>>> import numpy as np
>>> import numpy.linalg as la
>>> np.set_printoptions(precision=1, suppress=True, linewidth=140)
>>> mat = np.loadtxt("sample17.csv", delimiter=",")
>>> mat
array([[0., 3., 2., 0., 1., 3.],
       [3., 0., 3., 2., 0., 1.],
       [1., 3., 0., 3., 2., 0.],
       [0., 1., 3., 0., 3., 2.],
       [2., 0., 1., 3., 0., 3.],
       [3., 2., 0., 1., 3., 0.]])
>>> np.allclose(mat @ mat.T, mat.T @ mat)
True
>>> mat @ np.ones(6)
array([9., 9., 9., 9., 9., 9.])
>>> mat @ (-1.0) ** np.arange(6)
array([-3.,  3., -3.,  3., -3.,  3.])
>>> np.fft.fft(mat[0])
array([ 9. +0.j ,  1.5-0.9j, -4.5+0.9j, -3. +0.j , -4.5-0.9j,  1.5+0.9j])
>>> (mat @ mat)[0]
array([22., 12., 10., 18., 13.,  6.])
>>> vec = np.array([2, 4, -4, -7, 8, 1])
>>> h = np.maximum(mat @ vec, 0)
>>> np.maximum(mat @ vec, 0) - np.maximum(-mat @ vec, 0)
array([ 15., -19.,   9.,  18., -18.,  31.])
>>> mat.T @ h
array([102., 152.,  84.,  58., 180.,  81.])
>>> np.maximum(mat @ (3 * vec), 0)
array([45.,  0., 27., 54.,  0., 93.])
>>> rng = np.random.default_rng(472)
>>> B = mat + rng.integers(-2, 3, (6, 1)) @ rng.integers(-2, 3, (1, 6))
>>> B
array([[ 2.,  5.,  2., -1.,  0.,  2.],
       [ 3.,  0.,  3.,  2.,  0.,  1.],
       [ 3.,  5.,  0.,  2.,  1., -1.],
       [ 0.,  1.,  3.,  0.,  3.,  2.],
       [ 4.,  2.,  1.,  2., -1.,  2.],
       [ 1.,  0.,  0.,  2.,  4.,  1.]])
>>> np.abs(B - mat).sum(axis=1)
array([7., 0., 7., 0., 7., 7.])
>>> B - mat
array([[ 2.,  2.,  0., -1., -1., -1.],
       [ 0.,  0.,  0.,  0.,  0.,  0.],
       [ 2.,  2.,  0., -1., -1., -1.],
       [ 0.,  0.,  0.,  0.,  0.,  0.],
       [ 2.,  2.,  0., -1., -1., -1.],
       [-2., -2.,  0.,  1.,  1.,  1.]])
>>> data = np.loadtxt("a.csv", delimiter=",")
>>> data
array([[2. , 0.2],
       [0.2, 5. ]])
>>> # symmetric
>>> Lm = la.cholesky(data)
>>> np.round(np.prod(np.diag(Lm)) ** 2, 1), round(float(la.det(data)), 1)
(np.float64(10.0), 10.0)
>>> P = np.triu(np.array([[0, -1], [-2, 2]]), 1) + np.eye(2)
>>> B = P @ data @ la.inv(P)
>>> la.matrix_rank(B)
np.int64(2)
>>> round(float(la.det(B)), 1)
10.0
>>> np.poly(B)
array([ 1., -7., 10.])
>>> W1 = np.array([[1, 3, -5, 1], [3, 5, 4, -3]])
>>> beta = np.array([2, -1, 5, -1])
>>> act = np.maximum(data @ W1 + beta, 0)
>>> act
array([[ 4.6,  6. ,  0. ,  0.4],
       [17.2, 24.6, 24. ,  0. ]])
>>> la.matrix_rank(act)
np.int64(2)
>>> basis = np.array([[9, 2], [3, 1], [1, 3], [0, 3]])
>>> W1 @ basis
array([[13, -7],
       [46, 14]])
>>> act @ basis
array([[ 59.4,  16.4],
       [252.6, 131. ]])
>>> (act @ basis).round(6).argmax(axis=1)
array([0, 0])
>>> X = np.load("w.npy")
>>> X
array([[ 1.2, -1.6,  0.3,  2.2],
       [-0.7,  1.8,  0.9, -2.1],
       [ 0.8,  2.2, -0.3, -1.9],
       [ 0.8, -2.6,  1.3, -0.1],
       [-1.8, -1.7, -1.5, -0.9],
       [-1.5,  0.2, -0.1,  2.6],
       [ 0.6, -1.9,  2.1, -0.7],
       [ 0.6, -1.7,  0.7, -2.3],
       [ 1.4, -2.6, -0.6,  0.1],
       [-2.3,  1.1, -1.3, -0.9],
       [-0.8, -1.2,  2.6,  0.1],
       [-1.4, -1.8,  0.9,  1.8],
       [-1.2, -2.1, -1.1,  1.4],
       [ 2.3,  1. ,  1.5,  0.6],
       [ 0.6,  1.8,  0.5,  2.3],
       [-0.8, -1. ,  2.4, -1.2],
       [ 1.1, -0.7,  0.6, -2.6],
       [ 2.1,  2. , -0.2,  0.8],
       [-1.3,  0.1,  1.8, -2. ],
       [ 2.9, -0.2, -0.7,  0. ],
       [ 2.3,  1.2, -1.4,  0.1],
       [ 1.5,  0.9, -0.2,  2.4],
       [ 0.4,  0. , -0.7,  2.9],
       [ 0.6, -0.4, -2.8, -0.9]])
>>> w, vecs = la.eig(data)
>>> np.sort(la.eigvals(la.inv(data)))
array([0.2, 0.5])
>>> data @ vecs[:, 0] - w[0] * vecs[:, 0]
array([0., 0.])
